% python3 -q
>>> import numpy as np
>>> np.set_printoptions(precision=2, suppress=True, linewidth=120)
>>> r0 = np.array([-1, 3, 0, 2, 0, -3, -3])
>>> arr = r0[np.abs(np.subtract.outer(np.arange(7), np.arange(7)))]
>>> print(arr)
[[-1  3  0  2  0 -3 -3]
 [ 3 -1  3  0  2  0 -3]
 [ 0  3 -1  3  0  2  0]
 [ 2  0  3 -1  3  0  2]
 [ 0  2  0  3 -1  3  0]
 [-3  0  2  0  3 -1  3]
 [-3 -3  0  2  0  3 -1]]
>>> # equal to its transpose
>>> rng = np.random.default_rng(59)
>>> idx = rng.permutation(7)
>>> print(idx)
[4 2 6 3 5 0 1]
>>> out = arr[idx][:, idx]
>>> np.trace(out)
np.int64(-7)
>>> print(np.allclose(out, arr))
False
>>> ev, vecs = np.linalg.eigh(arr)
>>> x0 = np.array([0, 5, 3, 0, 1, 5, 3])
>>> np.abs(arr).sum(axis=1).max(), round(float(np.abs(ev).max()), 2)
(np.int64(12), 8.07)
>>> print(x0 @ arr @ x0)
131
>>> print((np.sign(vecs[:, -1].round(6)) == np.sign(vecs[0, -1].round(6))).astype(int))
[1 1 1 0 0 0 0]
>>> r0, g = arr[3], arr[1]
>>> r0 @ g
np.int64(15)
>>> pr = (r0 @ g) / (r0 @ r0) * r0
>>> np.outer(r0, g)
array([[ 6, -2,  6,  0,  4,  0, -6],
       [ 0,  0,  0,  0,  0,  0,  0],
       [ 9, -3,  9,  0,  6,  0, -9],
       [-3,  1, -3,  0, -2,  0,  3],
       [ 9, -3,  9,  0,  6,  0, -9],
       [ 0,  0,  0,  0,  0,  0,  0],
       [ 6, -2,  6,  0,  4,  0, -6]])
>>> round(np.linalg.norm(r0 + g) ** 2 + np.linalg.norm(r0 - g) ** 2, 2)
np.float64(118.0)
>>> feats = np.load("out13.npy")
>>> feats
array([[-2,  2, -1, -2,  0,  0,  1,  0,  0, -2],
       [ 0,  2, -3,  0,  0,  0, -1, -3,  0,  0],
       [-2,  2,  0, -2,  0,  0,  3, -2,  0,  1],
       [ 0,  1, -1, -1,  0,  0,  1, -2,  0,  0],
       [ 0,  0,  0,  0, -2, -2,  0,  0,  3,  0],
       [ 0,  0,  0,  0,  0,  1,  0,  0, -2,  0],
       [ 3, -2,  2,  2,  0,  0, -3, -1,  0, -1],
       [ 2,  2,  1, -1,  0,  0, -2,  2,  0,  2],
       [ 0,  0,  0,  0, -3,  0,  0,  0, -2,  0],
       [-2, -3,  3,  1,  0,  0, -1, -2,  0, -2]])
>>> O, Rm = np.linalg.qr(feats)
>>> print(O.shape, Rm.shape)
(10, 10) (10, 10)
>>> np.abs(np.diag(Rm))
array([5.  , 5.42, 3.4 , 0.91, 3.61, 1.94, 2.29, 4.28, 0.14, 1.83])
>>> np.trace(O @ O.T)
np.float64(10.0)
>>> print(np.allclose(Rm.T @ Rm, feats.T @ feats))
True
>>> print(np.round(O.T @ O, 2) + 0)
[[1. 0. 0. 0. 0. 0. 0. 0. 0. 0.]
 [0. 1. 0. 0. 0. 0. 0. 0. 0. 0.]
 [0. 0. 1. 0. 0. 0. 0. 0. 0. 0.]
 [0. 0. 0. 1. 0. 0. 0. 0. 0. 0.]
 [0. 0. 0. 0. 1. 0. 0. 0. 0. 0.]
 [0. 0. 0. 0. 0. 1. 0. 0. 0. 0.]
 [0. 0. 0. 0. 0. 0. 1. 0. 0. 0.]
 [0. 0. 0. 0. 0. 0. 0. 1. 0. 0.]
 [0. 0. 0. 0. 0. 0. 0. 0. 1. 0.]
 [0. 0. 0. 0. 0. 0. 0. 0. 0. 1.]]
>>> O, vecs = np.linalg.qr(feats[:, :2])[0], np.linalg.qr(feats[:, 2:])[0]
>>> s = np.linalg.svd(O.T @ vecs, compute_uv=False)
>>> (s > 0.9).sum()
np.int64(1)
>>> np.round(np.linalg.norm(O @ O.T - vecs @ vecs.T, 2), 2)
np.float64(1.0)
>>> feats @ feats
array([[ 13,   0,  -6,   8,   0,   0, -10,   3,   0,   6],
       [ -3,  -6, -11,   7,   0,   0,  -2,  -5,   0,  -8],
       [  7, -15,   5,  15,   0,   0, -12, -11,   0,  -5],
       [  1,  -7,  -2,   7,   0,   0,  -4,  -4,   0,  -6],
       [  0,   0,   0,   0,  -5,   2,   0,   0,  -8,   0],
       [  0,   0,   0,   0,   6,   1,   0,   0,   2,   0],
       [-19,  15,  -9, -18,   0,   0,  25,   1,   0,  -1],
       [-12,  11,  -3,  -9,   0,   0,   2,  -4,   0,  -1],
       [  0,   0,   0,   0,  12,   6,   0,   0,  -5,   0],
       [ -5,   1,   0,  -5,   0,   0,  20,   2,   0,   8]])
>>> np.sort(np.linalg.eigvals(feats).real)
array([-6.03, -3.86, -1.55, -1.55, -1.02,  0.11,  0.97,  0.97,  2.49,  2.49])
>>> print(np.flatnonzero(np.linalg.matrix_power((feats != 0) + (feats.T != 0) + np.eye(10), 10)[3]))
[0 1 2 3 6 7 9]
>>> J = np.load("dump.npy")
>>> J
array([[ 0.98, -0.12,  0.12,  0.08,  0.06, -0.05],
       [-0.12,  0.31,  0.69,  0.45,  0.37, -0.28],
       [ 0.12,  0.69,  0.31, -0.45, -0.37,  0.28],
       [ 0.08,  0.45, -0.45,  0.71, -0.24,  0.18],
       [ 0.06,  0.37, -0.37, -0.24,  0.81,  0.15],
       [-0.05, -0.28,  0.28,  0.18,  0.15,  0.88]])
>>> # symmetric, so the eigenvalues are real
>>> ev, vecs = np.linalg.eigh(J)
>>> x0 = np.array([3, 3, 2, 2, 2, 1])
>>> print(np.round(vecs * np.abs(ev) @ vecs.T, 2) + 0)
[[1. 0. 0. 0. 0. 0.]
 [0. 1. 0. 0. 0. 0.]
 [0. 0. 1. 0. 0. 0.]
 [0. 0. 0. 1. 0. 0.]
 [0. 0. 0. 0. 1. 0.]
 [0. 0. 0. 0. 0. 1.]]
>>> np.round(np.abs(J).sum(axis=1).max(), 2), round(np.abs(ev).max(), 2)
(np.float64(2.22), np.float64(1.0))
>>> idx = rng.integers(0, 3, 3)
>>> F = (idx[:, None] == idx) * -3 + np.eye(3)
>>> print(F)
[[-2.  0.  0.]
 [ 0. -2. -3.]
 [ 0. -3. -2.]]
>>> # equal to its transpose
>>> r0 = np.array([1, 0, 0])
>>> np.convolve(feats[4], r0)
array([ 0,  0,  0,  0, -2, -2,  0,  0,  3,  0,  0,  0])
>>> np.polyval(r0, feats[4])
array([0, 0, 0, 0, 4, 4, 0, 0, 9, 0])
>>> print(np.round(np.linalg.norm(F) ** 2 / np.linalg.norm(F, 2) ** 2, 2))
1.2
>>> ev, vecs = np.linalg.eigvalsh(F)
Traceback (most recent call last):
  File "<python-input-52>", line 1, in <module>
    ev, vecs = np.linalg.eigvalsh(F)
    ^^^^^^^^
ValueError: too many values to unpack (expected 2)
>>> ev, vecs = np.linalg.eigh(F)
>>> (ev > 1e-8).sum(), (ev < -1e-8).sum()
(np.int64(1), np.int64(2))
>>> np.abs(vecs[:, -1]).round(6).argmax()
np.int64(1)
>>> vecs @ np.diag(ev) @ vecs.T
array([[-2.,  0.,  0.],
       [ 0., -2., -3.],
       [ 0., -3., -2.]])
>>> np.linalg.svd(F, compute_uv=False)
array([5., 2., 1.])
>>> np.unique(ev.round(6) + 0, return_counts=True)[1]
array([1, 1, 1])
>>> ev.sum(), np.trace(F)
(np.float64(-6.0), np.float64(-6.0))
>>> E = np.loadtxt("arr.csv", delimiter=",")
>>> E
array([[ -9.16,  14.04,  10.91],
       [ 13.77,  14.06,  -3.57],
       [  9.02,  17.57,  -3.14],
       [  6.95, -18.71,   1.35],
       [ 18.98,   5.12,   3.7 ],
       [ 12.46,   7.18, -13.9 ],
       [-15.14,   2.61,  12.8 ],
       [  7.42,  -3.22, -18.29],
       [ 16.69, -11.02,   0.23],
       [-15.22,  -5.94,  11.54],
       [ -7.83,  -3.32, -18.1 ],
       [  6.62, -17.37,  -7.37],
       [ 13.64,   7.61, -12.5 ],
       [ 17.19,   7.79,   6.61],
       [-17.18,   5.91,  -8.35],
       [-13.02,  -2.25, -15.01],
       [  7.22, -17.89,  -5.28],
       [-14.37,   0.75,  13.89],
       [  6.91, -15.35,  10.79],
       [  5.41,  -9.03,  17.01],
       [-13.36, -12.3 ,  -8.38],
       [-19.87,   0.54,  -2.2 ],
       [-10.29,  -0.15, -17.15],
       [-13.31,  14.88,   1.11],
       [  7.33, -18.53,   1.7 ],
       [-18.44,  -7.18,  -2.92]])
>>> round(float(np.linalg.norm(E, 2)), 2)
66.12
>>> print(round(float(np.linalg.norm(E[6], 1)), 2), np.round(np.linalg.norm(E[6], np.inf), 2))
30.55 15.14
>>> np.linalg.norm(E, axis=1)
array([20.  , 20.  , 20.  , 20.  , 20.  , 20.  , 20.  , 20.  , 20.  , 20.  , 20.  , 20.  , 20.01, 20.  , 20.  , 20.  ,
       20.  , 20.  , 19.99, 20.  , 20.  , 20.  , 20.  , 20.  , 20.  , 20.  ])
>>> np.linalg.norm(E, axis=1).argmax()
np.int64(12)
>>> round(float(np.linalg.norm(E) ** 2 / np.linalg.norm(E, 2) ** 2), 2)
2.38
>>> np.round(np.linalg.norm(E[6] - E[14]), 2)
np.float64(21.5)
>>> np.round(np.linalg.norm(E, "nuc"), 2)
np.float64(175.88)
